>>> import numpy as np
>>> from numpy import linalg as LA
>>> np.set_printoptions(precision=1, suppress=True, linewidth=120, legacy="1.25")
>>> m1 = np.array([[1.8, 2.3, -2.5],
...     [0.2, 0.5, 0.4],
...     [-0.4, 1.0, -1.9],
...     [-0.5, 0.2, -0.1]])
>>> rng = np.random.default_rng(9099)
>>> m1[0] = m1[1] + 0.3 * rng.normal(size=3)
>>> print(m1)
[[-0.4  0.8  0.3]
 [ 0.2  0.5  0.4]
 [-0.4  1.  -1.9]
 [-0.5  0.2 -0.1]]
>>> z = rng.permutation(3)
>>> B = m1[:, z] * rng.choice([-1, 1], 3)
>>> print(B)
[[-0.4  0.8  0.3]
 [ 0.2  0.5  0.4]
 [-0.4  1.  -1.9]
 [-0.5  0.2 -0.1]]
>>> Uu, _, Vh = LA.svd(m1.T @ B)
>>> print(np.round(Uu @ Vh, 1) + 0)
[[1. 0. 0.]
 [0. 1. 0.]
 [0. 0. 1.]]
>>> print(z)
[0 1 2]
>>> O = B.astype(float).copy()
>>> for j in range(3):
...     O[:, j] -= O[:, :j] @ (O[:, :j].T @ O[:, j])
...     O[:, j] /= LA.norm(O[:, j])
... 
>>> print(O)
[[-0.5  0.3  0.6]
 [ 0.3  0.7  0.4]
 [-0.5  0.5 -0.7]
 [-0.6 -0.4  0.2]]
>>> print(np.round(O.T @ O, 1) + 0)
[[1. 0. 0.]
 [0. 1. 0.]
 [0. 0. 1.]]
>>> O, evecs = LA.qr(m1[:, :2])[0], LA.qr(m1[:, 2:])[0]
>>> sig = LA.svd(O.T @ evecs, compute_uv=False)
>>> print(np.round(LA.norm(O @ O.T - evecs @ evecs.T, 2), 1))
1.0
>>> print(sig)
[0.6]
>>> print(np.degrees(np.arccos(sig.clip(0, 1))))
[55.]
>>> print((sig > 0.9).sum())
0
>>> cov = m1.T @ m1
>>> print(LA.svd(m1, compute_uv=False) ** 2)
[4.9 1.2 0.3]
>>> print(np.round(np.trace(cov), 1), round(float((m1 ** 2).sum()), 1))
6.4 6.4
>>> print((m1 @ m1.T).shape)
(4, 4)
>>> x0 = np.array([1, 3, -3])
>>> h = np.maximum(m1 @ x0, 0)
>>> print(np.tanh(m1 @ x0))
[0.8 0.5 1.  0.4]
>>> print(m1.T @ h)
[ -3.9   9.5 -15.3]
>>> F = np.load("out6.npy")
>>> print(F)
[[ 1.4  1.1  0.9]
 [-0.3  1.5 -1.3]
 [ 1.4 -0.8 -1.2]]
>>> print(LA.pinv(F))
[[ 0.4 -0.1  0.4]
 [ 0.3  0.4 -0.2]
 [ 0.2 -0.3 -0.3]]
>>> print(LA.norm(F, axis=0))
[2. 2. 2.]
